% ipython --no-banner

In [1]: import numpy as np

In [2]: np.set_printoptions(precision=2, suppress=True, linewidth=200)

In [3]: cent = np.sign(np.array([[0, 3, 3], [4, 2, 1], [1, 2, 5]]))

In [4]: out = (np.tril(cent, -1) + np.eye(3)) @ (np.triu(cent, 1) + np.eye(3))

In [5]: ev = np.array([0, 2, 1])

In [6]: J = np.rint(out * ev @ np.linalg.inv(out)) + 0

In [7]: J
Out[7]: 
array([[-2.,  3., -1.],
       [-4.,  6., -2.],
       [-4.,  5., -1.]])

In [8]: np.linalg.matrix_rank(J, rtol=0.1)
Out[8]: np.int64(1)

In [9]: np.argsort(-np.linalg.norm(J, axis=0).round(6), kind="stable")[:3]
Out[9]: array([1, 0, 2])

In [10]: round(float(np.linalg.det(2 * J)), 2), np.round(np.linalg.det(J), 2)
Out[10]: (0.0, np.float64(0.0))

In [11]: np.kron(np.eye(2, dtype=int), J)
Out[11]: 
array([[-2.,  3., -1., -0.,  0., -0.],
       [-4.,  6., -2., -0.,  0., -0.],
       [-4.,  5., -1., -0.,  0., -0.],
       [-0.,  0., -0., -2.,  3., -1.],
       [-0.,  0., -0., -4.,  6., -2.],
       [-0.,  0., -0., -4.,  5., -1.]])

In [12]: np.einsum("ii->", J)
Out[12]: np.float64(3.0)

In [13]: round(float(np.linalg.det(J[::-1])), 2)
Out[13]: 0.0

In [14]: U, sv, vt = np.linalg.svd(J)

In [15]: evecs = vt[:(sv > 1e-8).sum()]

In [16]: rng = np.random.default_rng(35440)

In [17]: x0 = J[2] + 4 * J[0] + rng.integers(2) * np.eye(3)[1]

In [18]: x0
Out[18]: array([-12.,  17.,  -5.])

In [19]: np.linalg.matrix_rank(np.vstack([J, x0]))
Out[19]: np.int64(2)

In [20]: np.diag(evecs.T @ evecs)
Out[20]: array([0.67, 0.67, 0.67])
